% python3 -q
>>> import numpy as np
>>> from numpy import linalg as LA
>>> np.set_printoptions(precision=1, suppress=True, linewidth=120)
>>> tidy = lambda a: np.round(a, 1) + 0
>>> f = np.array([-6, 9, 6, -1, -5, -1, 9])
>>> m1 = np.array([np.roll(f, i) for i in range(7)])
>>> print(m1)
[[-6  9  6 -1 -5 -1  9]
 [ 9 -6  9  6 -1 -5 -1]
 [-1  9 -6  9  6 -1 -5]
 [-5 -1  9 -6  9  6 -1]
 [-1 -5 -1  9 -6  9  6]
 [ 6 -1 -5 -1  9 -6  9]
 [ 9  6 -1 -5 -1  9 -6]]
>>> m1 @ m1
array([[ 196,   27,    1,   31,   60,   -9, -185],
       [-185,  196,   27,    1,   31,   60,   -9],
       [  -9, -185,  196,   27,    1,   31,   60],
       [  60,   -9, -185,  196,   27,    1,   31],
       [  31,   60,   -9, -185,  196,   27,    1],
       [   1,   31,   60,   -9, -185,  196,   27],
       [  27,    1,   31,   60,   -9, -185,  196]])
>>> tidy(np.abs(LA.eigvals(m1)).max())
np.float64(19.3)
>>> np.allclose(m1, m1.T)
False
>>> (m1 - m1.T) / 2
array([[ 0. ,  0. ,  3.5,  2. , -2. , -3.5,  0. ],
       [ 0. ,  0. ,  0. ,  3.5,  2. , -2. , -3.5],
       [-3.5,  0. ,  0. ,  0. ,  3.5,  2. , -2. ],
       [-2. , -3.5,  0. ,  0. ,  0. ,  3.5,  2. ],
       [ 2. , -2. , -3.5,  0. ,  0. ,  0. ,  3.5],
       [ 3.5,  2. , -2. , -3.5,  0. ,  0. ,  0. ],
       [ 0. ,  3.5,  2. , -2. , -3.5,  0. ,  0. ]])
>>> rng = np.random.default_rng(44632)
>>> z = rng.permutation(7)
>>> M2 = m1[:, z] * rng.choice([-1, 1], 7)
>>> print(M2)
[[ 6 -9 -5 -1  1  9  6]
 [-9  1 -1 -5 -6 -6  9]
 [ 1  5  6 -1 -9  9 -6]
 [ 5  1  9  6  6 -1  9]
 [ 1 -6 -6  9 -9 -5 -1]
 [-6 -9  9 -6  1 -1 -5]
 [-9  6 -1  9  5  6 -1]]
>>> U, _, Vh = LA.svd(m1.T @ M2)
>>> z
array([0, 6, 4, 5, 3, 1, 2])
>>> print(tidy(U @ Vh))
[[-1.  0.  0.  0.  0.  0.  0.]
 [ 0.  0.  0.  0.  0.  1.  0.]
 [ 0.  0.  0.  0.  0.  0.  1.]
 [ 0.  0.  0.  0. -1.  0.  0.]
 [ 0.  0.  1.  0.  0.  0.  0.]
 [ 0.  0.  0.  1.  0.  0.  0.]
 [ 0. -1.  0.  0.  0.  0.  0.]]
>>> print(tidy(LA.lstsq(m1, M2)[0]))
[[-1.  0.  0.  0.  0.  0.  0.]
 [ 0.  0.  0.  0.  0.  1.  0.]
 [ 0.  0.  0.  0.  0.  0.  1.]
 [ 0.  0.  0.  0. -1.  0.  0.]
 [ 0.  0.  1.  0.  0.  0.  0.]
 [ 0.  0.  0.  1.  0.  0.  0.]
 [ 0. -1.  0.  0.  0.  0.  0.]]
>>> J = np.array([[-4, 0, 0, 0, 0, 0, 0, 0],
...     [7, -1, 0, 0, 0, 0, 0, 0],
...     [7, 7, 2, 0, 0, 0, 0, 0],
...     [-1, 8, 0, 8, 0, 0, 0, 0],
...     [-8, 1, 1, 3, 6, 0, 0, 0],
...     [2, -9, 6, 2, 2, -1, 0, 0],
...     [-9, 5, 2, -5, 3, -8, -8, 0],
...     [4, -9, -7, -2, -5, 3, -7, -7]])
>>> J
array([[-4,  0,  0,  0,  0,  0,  0,  0],
       [ 7, -1,  0,  0,  0,  0,  0,  0],
       [ 7,  7,  2,  0,  0,  0,  0,  0],
       [-1,  8,  0,  8,  0,  0,  0,  0],
       [-8,  1,  1,  3,  6,  0,  0,  0],
       [ 2, -9,  6,  2,  2, -1,  0,  0],
       [-9,  5,  2, -5,  3, -8, -8,  0],
       [ 4, -9, -7, -2, -5,  3, -7, -7]])
>>> z = rng.permutation(8)
>>> z
array([1, 3, 2, 0, 4, 5, 7, 6])
>>> M2 = J[z][:, z]
>>> tidy(np.sort(np.abs(LA.eigvals(M2))))
array([1., 1., 2., 4., 6., 7., 8., 8.])
>>> tidy(LA.det(M2)), tidy(LA.det(J[z]))
(np.float64(-21504.0), np.float64(21504.0))
>>> np.diag(M2)
array([-1,  8,  2, -4,  6, -1, -7, -8])
>>> M2 = J / np.sqrt((J ** 2).mean(axis=1, keepdims=True))
>>> LA.matrix_rank(J - J.mean(axis=1, keepdims=True))
np.int64(7)
>>> tidy(LA.det(J))
np.float64(-21504.0)
>>> np.allclose(J, J.T)
False
>>> (J - J.T) / 2
array([[ 0. , -3.5, -3.5,  0.5,  4. , -1. ,  4.5, -2. ],
       [ 3.5,  0. , -3.5, -4. , -0.5,  4.5, -2.5,  4.5],
       [ 3.5,  3.5,  0. ,  0. , -0.5, -3. , -1. ,  3.5],
       [-0.5,  4. ,  0. ,  0. , -1.5, -1. ,  2.5,  1. ],
       [-4. ,  0.5,  0.5,  1.5,  0. , -1. , -1.5,  2.5],
       [ 1. , -4.5,  3. ,  1. ,  1. ,  0. ,  4. , -1.5],
       [-4.5,  2.5,  1. , -2.5,  1.5, -4. ,  0. ,  3.5],
       [ 2. , -4.5, -3.5, -1. , -2.5,  1.5, -3.5,  0. ]])
>>> K = np.loadtxt("case18.csv", delimiter=",")
>>> tidy(K)
array([[ 0. ,  0. ,  0. ,  0. ,  0. ,  0. ,  0. ,  0. ,  0. ,  0. ,  0. ,  0. ,  0. ,  0. ],
       [ 0. ,  0. ,  0.1,  0. ,  0.1, -0.1, -0.1, -0.1,  0. ,  0.1,  0. ,  0.1,  0. ,  0. ],
       [ 0. ,  0.1,  0.1, -0.1,  0.1, -0.1, -0.1, -0.1,  0. ,  0.1,  0.1,  0.1, -0.1,  0. ],
       [ 0. ,  0. , -0.1,  0. , -0.1,  0.1,  0.1,  0.1,  0. , -0.1,  0. , -0.1,  0. ,  0. ],
       [ 0. ,  0.1,  0.1, -0.1,  0.1, -0.1, -0.1, -0.1,  0. ,  0.1,  0.1,  0.1, -0.1,  0. ],
       [ 0. , -0.1, -0.1,  0.1, -0.1,  0.1,  0.1,  0.1,  0. , -0.1, -0.1, -0.1,  0.1,  0. ],
       [ 0. , -0.1, -0.1,  0.1, -0.1,  0.1,  0.1,  0.1,  0. , -0.1, -0.1, -0.1,  0.1,  0. ],
       [ 0. , -0.1, -0.1,  0.1, -0.1,  0.1,  0.1,  0.1,  0. , -0.1, -0.1, -0.1,  0.1,  0. ],
       [ 0. ,  0. ,  0. ,  0. ,  0. ,  0. ,  0. ,  0. ,  0. ,  0. ,  0. ,  0. ,  0. ,  0. ],
       [ 0. ,  0.1,  0.1, -0.1,  0.1, -0.1, -0.1, -0.1,  0. ,  0.1,  0.1,  0.1, -0.1,  0. ],
       [ 0. ,  0. ,  0.1,  0. ,  0.1, -0.1, -0.1, -0.1,  0. ,  0.1,  0. ,  0.1,  0. ,  0. ],
       [ 0. ,  0.1,  0.1, -0.1,  0.1, -0.1, -0.1, -0.1,  0. ,  0.1,  0.1,  0.2, -0.1,  0. ],
       [ 0. ,  0. , -0.1,  0. , -0.1,  0.1,  0.1,  0.1,  0. , -0.1,  0. , -0.1,  0. ,  0. ],
       [ 0. ,  0. ,  0. ,  0. ,  0. ,  0. ,  0. ,  0. ,  0. ,  0. ,  0. ,  0. ,  0. ,  0. ]])
>>> x0 = np.array([3, 0, -1, 1, -1, -3, -2, 1, 0, -1, 2, -2, 2, -3])
>>> tidy(np.trace(K))
np.float64(1.0)
